$ python3 -q
>>> import numpy as np
>>> np.set_printoptions(precision=2, suppress=True, linewidth=140, legacy="1.25")
>>> data = np.load("test6.npy")
>>> data
array([[0, 1, 1],
       [1, 0, 1],
       [1, 1, 0]])
>>> vec = np.array([1, -2, -3])
>>> np.sign((data @ vec).round(6))
array([-1, -1, -1])
>>> (data * vec).sum(axis=1)
array([-5, -2, -1])
>>> data @ np.ones(3)
array([2., 2., 2.])
>>> data @ vec
array([-5, -2, -1])
>>> data.shape
(3, 3)
>>> data.mean(axis=0)
array([0.67, 0.67, 0.67])
>>> np.abs(data).max()
1
>>> np.linalg.svd(data, compute_uv=False)
array([2., 1., 1.])
>>> data - data[0]
array([[ 0,  0,  0],
       [ 1, -1,  0],
       [ 1,  0, -1]])
>>> np.linalg.matrix_rank(data)
3
>>> np.diff(data, axis=0)
array([[ 1, -1,  0],
       [ 0,  1, -1]])
>>> np.round(np.linalg.norm(data), 2)
2.45
>>> O = data.astype(float).copy()
>>> for j in range(3):
...     O[:, j] -= O[:, :j] @ (O[:, :j].T @ O[:, j])
...     O[:, j] /= np.linalg.norm(O[:, j])
... 
>>> np.round(O.T @ data, 2) + 0
array([[1.41, 0.71, 0.71],
       [0.  , 1.22, 0.41],
       [0.  , 0.  , 1.15]])
>>> O
array([[ 0.  ,  0.82,  0.58],
       [ 0.71, -0.41,  0.58],
       [ 0.71,  0.41, -0.58]])
>>> np.round(O.T @ O, 2) + 0
array([[1., 0., 0.],
       [0., 1., 0.],
       [0., 0., 1.]])
>>> ev, V = np.linalg.eig(data)
>>> round(np.prod(ev), 2)
2.0
>>> ev
array([-1.,  2., -1.])
>>> np.round(data @ V[:, 0] - ev[0] * V[:, 0], 2) + 0
array([0., 0., 0.])
>>> np.sort(np.abs(np.fft.fft(data[0]))), np.sort(np.linalg.svd(data, compute_uv=False))
(array([1., 1., 2.]), array([1., 1., 2.]))
>>> np.fft.fft(data[0])
array([ 2.+0.j, -1.+0.j, -1.+0.j])
>>> data @ (-1.0) ** np.arange(3)
array([0., 2., 0.])
>>> (data @ data)[0]
array([2, 1, 1])
>>> out = np.array([[-2, -1], [-1, -1]])
>>> Z = np.array([[6, 9], [-9, 9]])
>>> W0 = np.kron(out, Z)
>>> W0
array([[-12, -18,  -6,  -9],
       [ 18, -18,   9,  -9],
       [ -6,  -9,  -6,  -9],
       [  9,  -9,   9,  -9]])
>>> O, V = np.linalg.qr(W0[:, :2])[0], np.linalg.qr(W0[:, 2:])[0]
>>> sigma = np.linalg.svd(O.T @ V, compute_uv=False)
>>> np.degrees(np.arccos(sigma.clip(0, 1)))
array([18.43, 18.43])
>>> sigma
array([0.95, 0.95])
>>> (W0 - W0.T) / 2
array([[  0., -18.,   0.,  -9.],
       [ 18.,   0.,   9.,   0.],
       [  0.,  -9.,   0.,  -9.],
       [  9.,   0.,   9.,   0.]])
>>> np.linalg.determinant(W0)
Traceback (most recent call last):
  File "<python-input-39>", line 1, in <module>
    np.linalg.determinant(W0)
    ^^^^^^^^^^^^^^^^^^^^^
AttributeError: module 'numpy.linalg' has no attribute 'determinant'
>>> rng = np.random.default_rng(2296)
>>> lab = rng.permutation(4)
>>> out = W0[:, lab] * rng.choice([-1, 1], 4)
>>> out
array([[ -9,  -6,  18, -12],
       [ -9,   9,  18,  18],
       [ -9,  -6,   9,  -6],
       [ -9,   9,   9,   9]])
>>> left, _, VT = np.linalg.svd(W0.T @ out)
>>> np.round(left @ VT, 2) + 0
array([[ 0.,  0.,  0.,  1.],
       [ 0.,  0., -1.,  0.],
       [ 0.,  1.,  0.,  0.],
       [ 1.,  0.,  0.,  0.]])
>>> lab = rng.permutation(4)
>>> lab
array([2, 3, 1, 0])
>>> out = W0[lab][:, lab]
>>> np.allclose(out, W0)
False
>>> out
array([[ -6,  -9,  -9,  -6],
       [  9,  -9,  -9,   9],
       [  9,  -9, -18,  18],
       [ -6,  -9, -18, -12]])
>>> K = np.array([[36.0, 0.4, -0.3],
...     [26.0, 1.9, -0.2],
...     [-22.0, -0.4, -0.2],
...     [4.0, -0.3, -0.5]])
>>> O, R = np.linalg.qr(K)
>>> np.abs(np.diag(R))
array([49.72,  1.4 ,  0.58])
>>> R
array([[-49.72,  -1.44,   0.27],
       [  0.  ,  -1.4 ,  -0.09],
       [  0.  ,   0.  ,   0.58]])
>>> out = K / np.linalg.norm(K, axis=1, keepdims=True)
>>> gram = out @ out.T
>>> gram[1]
array([ 1.  ,  1.  , -1.  ,  0.98])
>>> np.linalg.norm(out, axis=1)
array([1., 1., 1., 1.])
>>> (gram - 2 * np.eye(4)).round(6).argmax(axis=1)
array([1, 0, 3, 0])
>>> out = np.array([[1, 2, -1], [0, -3, 2], [0, 0, 2]])
>>> out.T @ K.T
array([[ 36. ,  26. , -22. ,   4. ],
       [ 70.8,  46.3, -42.8,   8.9],
       [-35.8, -22.6,  20.8,  -5.6]])
>>> np.einsum("ij->j", K)
array([44. ,  1.6, -1.2])
>>> np.linalg.matrix_rank(np.vstack([K, out.T]))
3
>>> vec = np.array([-2, -1, 2])
>>> target = K @ vec
>>> target
array([-73. , -54.3,  44. ,  -8.7])
>>> np.linalg.solve(K.T @ K, K.T @ target)
array([-2., -1.,  2.])
>>> np.round(np.linalg.pinv(K) @ K, 2) + 0
array([[1., 0., 0.],
       [0., 1., 0.],
       [0., 0., 1.]])
>>> target = target + 0.02 * rng.normal(size=4)
>>> target
array([-73.02, -54.31,  44.01,  -8.71])
>>> b, *_ = np.linalg.lstsq(K, target)
>>> round(np.linalg.norm(target - K @ b), 2)
0.0
>>> np.round(K.T @ (target - K @ b), 2) + 0
array([0., 0., 0.])
>>> b
array([-2., -1.,  2.])
>>> W1 = np.array([[-1, -1, -8, 8], [6, -7, -2, -7], [-1, 7, 8, -7]])
>>> b = np.array([3, 2, 1, 3])
>>> H = np.maximum(K @ W1 + b, 0)
>>> np.linalg.matrix_rank(H)
2
>>> (H > 0).mean(axis=0)
array([0.25, 0.25, 0.25, 0.75])
>>> H
array([[  0. ,   0. ,   0. , 290.3],
       [  0. ,   0. ,   0. , 199.1],
       [ 22.8,  25.4, 176.2,   0. ],
       [  0. ,   0. ,   0. ,  40.6]])
>>> (H > 0).astype(int)
array([[0, 0, 0, 1],
       [0, 0, 0, 1],
       [1, 1, 1, 0],
       [0, 0, 0, 1]])
>>> Z = np.array([[5, -1, 2], [0, 2, 3], [1, 3, 1], [-2, -3, -2]])
>>> W1 @ Z
array([[-29, -49, -29],
       [ 42,  -5,   3],
       [ 17,  60,  41]])
>>> H @ Z
array([[-580.6, -870.9, -580.6],
       [-398.2, -597.3, -398.2],
       [ 290.2,  556.6,  298. ],
       [ -81.2, -121.8,  -81.2]])
>>> (H @ Z).round(6).argmax(axis=1)
array([0, 0, 1, 0])
>>> feats = np.loadtxt("layer18.csv", delimiter=",")
>>> feats
array([[-16.88,   5.02,  -9.48],
       [ 17.08,  -6.93,   7.77],
       [ 17.07,  -6.75,   7.94],
       [ -9.71,  -7.57, -15.76],
       [ -9.04,  -8.22, -15.83],
       [ 11.58, -15.42,  -5.3 ],
       [ 11.96,   5.06,  15.21],
       [ -9.88,  15.84,   7.16],
       [ 15.74, -12.26,   1.37],
       [  5.26,  11.31,  15.64],
       [-16.85,   9.56,  -4.99]])
>>> # rank 2
>>> d = np.linalg.norm(feats[:, None] - feats[None], axis=-1)
>>> np.unravel_index(d.round(6).argmax(), d.shape)
(0, 2)
>>> np.linalg.norm(feats, axis=1)
array([20., 20., 20., 20., 20., 20., 20., 20., 20., 20., 20.])
>>> d.mean(axis=1).argmax()
7
>>> d[6].round(6).argsort(kind="stable")[:4]
array([6, 9, 2, 1])
>>> (d + 1e9 * np.eye(11)).round(6).argmin(axis=1)
array([10,  2,  1,  4,  3,  8,  9, 10,  1,  6,  0])
>>> np.flatnonzero(d[6] < d.mean() / 2)
array([6, 9])
>>> round(float(np.linalg.norm(feats, 2) / np.linalg.norm(feats)), 2)
0.79
>>> np.argsort(-np.linalg.norm(feats, axis=0).round(6), kind="stable")[:3]
array([0, 2, 1])
>>> np.linalg.cond(feats) > 100
True
>>> np.linalg.matrix_rank(feats, rtol=0.1)
2
>>> out = np.linalg.inv(data)
>>> np.linalg.det(data) * out
array([[-1.,  1.,  1.],
       [ 1., -1.,  1.],
       [ 1.,  1., -1.]])
>>> out
array([[-0.5,  0.5,  0.5],
       [ 0.5, -0.5,  0.5],
       [ 0.5,  0.5, -0.5]])
>>> np.allclose(out, data.T)
False
>>> (np.abs(out) > 1e-9).astype(int)
array([[1, 1, 1],
       [1, 1, 1],
       [1, 1, 1]])
>>> proj = K @ np.linalg.solve(K.T @ K, K.T)
>>> np.round(np.linalg.eigvalsh(proj), 2) + 0
array([0., 1., 1., 1.])
>>> np.diag(proj)
array([0.74, 1.  , 0.56, 0.7 ])
>>> proj
array([[ 0.74,  0.03, -0.34,  0.28],
       [ 0.03,  1.  ,  0.04, -0.03],
       [-0.34,  0.04,  0.56,  0.36],
       [ 0.28, -0.03,  0.36,  0.7 ]])
>>> proj @ K[:, 1]
array([ 0.4,  1.9, -0.4, -0.3])
>>> gram = np.cov(feats, rowvar=False)
>>> np.argwhere(np.triu(np.abs(np.corrcoef(feats.T)) > 0.8, 1))
array([], shape=(0, 2), dtype=int64)
>>> gram.shape
(3, 3)
>>> arr = np.load("run13.npy")
>>> arr
array([[  0. ,  -0.6,  -0.8],
       [  0.1,   0.2,   1. ],
       [  8. ,  -4. , -16. ],
       [  1.2,  -1.6,   1.6],
       [  1.3,  -0.3,   0.2],
       [  0.5,  -1.3,   1.7],
       [ -2. ,   0.3,  -2. ],
       [  0.2,  -0.6,   0.1],
       [ -1.3,   0.1,  -1.6],
       [ -1.2,   0.8,   0.8]])
>>> O, R = np.linalg.qr(arr)
>>> round(abs(R[0, 0]), 2), round(float(np.linalg.norm(arr[:, 0])), 2)
(8.63, 8.63)
>>> O @ R
array([[  0. ,  -0.6,  -0.8],
       [  0.1,   0.2,   1. ],
       [  8. ,  -4. , -16. ],
       [  1.2,  -1.6,   1.6],
       [  1.3,  -0.3,   0.2],
       [  0.5,  -1.3,   1.7],
       [ -2. ,   0.3,  -2. ],
       [  0.2,  -0.6,   0.1],
       [ -1.3,   0.1,  -1.6],
       [ -1.2,   0.8,   0.8]])
>>> round(np.trace(O @ O.T), 2)
3.0
>>> O.shape, R.shape
((10, 3), (3, 3))
>>> np.abs(np.diag(R))
array([8.63, 1.93, 8.83])
>>> mat = np.array([[0.4, 0.2, 1.7],
...     [-0.7, 0.4, 1.0],
...     [-1.3, -1.2, 2.5],
...     [-0.6, -0.1, 0.9],
...     [0.0, 0.0, 0.8],
...     [0.1, -1.6, 0.0],
...     [0.3, 0.5, 1.6],
...     [-0.4, -1.2, -0.7],
...     [0.9, 0.5, 0.0],
...     [0.8, -0.2, -0.4],
...     [1.7, -1.5, -1.2],
...     [-1.0, -1.0, 2.8],
...     [0.9, 0.2, 1.0],
...     [-0.4, -0.3, -0.6]])
>>> mat[1] *= 3
>>> mat
array([[ 0.4,  0.2,  1.7],
       [-2.1,  1.2,  3. ],
       [-1.3, -1.2,  2.5],
       [-0.6, -0.1,  0.9],
       [ 0. ,  0. ,  0.8],
       [ 0.1, -1.6,  0. ],
       [ 0.3,  0.5,  1.6],
       [-0.4, -1.2, -0.7],
       [ 0.9,  0.5,  0. ],
       [ 0.8, -0.2, -0.4],
       [ 1.7, -1.5, -1.2],
       [-1. , -1. ,  2.8],
       [ 0.9,  0.2,  1. ],
       [-0.4, -0.3, -0.6]])
>>> lab = mat[:, 0] > np.median(mat[:, 0])
>>> r0 = mat[lab].mean(axis=0) - mat[~lab].mean(axis=0)
>>> ((mat - mat.mean(axis=0)) @ r0 > 0).astype(int)
array([0, 0, 0, 0, 1, 1, 0, 1, 1, 1, 1, 0, 1, 1])
>>> r0
array([ 1.56,  0.1 , -0.86])
>>> np.round((((mat - mat.mean(axis=0)) @ r0 > 0) == lab).mean(), 2)
0.64
>>> Z = mat[[4, 2]].astype(float)
>>> for _ in range(7):
...     lab = np.linalg.norm(mat[:, None] - Z, axis=-1).argmin(axis=1)
...     Z = np.array([mat[lab == j].mean(axis=0) for j in range(2)])
... 
>>> lab
array([0, 1, 1, 0, 0, 0, 0, 0, 0, 0, 0, 1, 0, 0])
>>> Z[1] - Z[0]
array([-1.8 , -0.02,  2.48])
>>> np.bincount(lab)
array([11,  3])
>>> np.abs(Z[1] - Z[0]).argmax()
2
>>> gram = np.cov(mat, rowvar=False)
>>> np.linalg.eigvalsh(gram)[::-1]
array([2.56, 0.69, 0.35])
>>> np.polyfit(mat[:, 1], mat[:, 2], 1)
array([0.6 , 1.01])
>>> np.corrcoef(mat.T)
array([[ 1.  , -0.14, -0.68],
       [-0.14,  1.  ,  0.37],
       [-0.68,  0.37,  1.  ]])
>>> gram
array([[ 1.01, -0.12, -0.93],
       [-0.12,  0.72,  0.43],
       [-0.93,  0.43,  1.86]])
>>> np.argsort(-mat.std(axis=0).round(6), kind="stable")
array([2, 0, 1])
>>> gram.shape
(3, 3)
>>> r0 = np.array([4, -2, 4])
>>> out = gram + np.outer(r0, np.eye(3)[0])
>>> np.linalg.matrix_rank(np.linalg.inv(out) - np.linalg.inv(gram), tol=1e-8)
1
>>> np.round(np.linalg.det(out) / np.linalg.det(gram), 2), np.round(1 + np.linalg.solve(gram, r0)[0], 2)
(13.19, 13.19)
>>> out
array([[ 5.01, -0.12, -0.93],
       [-2.12,  0.72,  0.43],
       [ 3.07,  0.43,  1.86]])
>>> m1 = np.load("case9.npy")
>>> m1
array([[ 31,   1,   1],
       [ -1,  22,  -1],
       [  1,   2, -18]])
>>> out = np.array([[1, -2, -2], [-1, -2, 0], [0, -1, 2]])
>>> np.einsum("ij,ij->i", m1, m1)
array([963, 486, 329])
>>> m1 @ out
array([[ 30, -65, -60],
       [-23, -41,   0],
       [ -1,  12, -38]])
>>> np.linalg.matrix_rank(np.vstack([m1, out.T]))
3
>>> out.T @ m1.T
array([[ 30, -23,  -1],
       [-65, -41,  12],
       [-60,   0, -38]])
>>> np.kron(np.eye(2, dtype=int), m1)
array([[ 31,   1,   1,   0,   0,   0],
       [ -1,  22,  -1,   0,   0,   0],
       [  1,   2, -18,   0,   0,   0],
       [  0,   0,   0,  31,   1,   1],
       [  0,   0,   0,  -1,  22,  -1],
       [  0,   0,   0,   1,   2, -18]])
>>> round(np.linalg.eigvals(m1).sum().real, 2)
35.0
>>> np.poly(m1)
array([    1.,   -35.,  -270., 12257.])
>>> O = K.astype(float).copy()
>>> for j in range(3):
...     O[:, j] -= O[:, :j] @ (O[:, :j].T @ O[:, j])
...     O[:, j] /= np.linalg.norm(O[:, j])
... 
>>> np.round(O.T @ K, 2) + 0
array([[49.72,  1.44, -0.27],
       [ 0.  ,  1.4 ,  0.09],
       [ 0.  ,  0.  ,  0.58]])
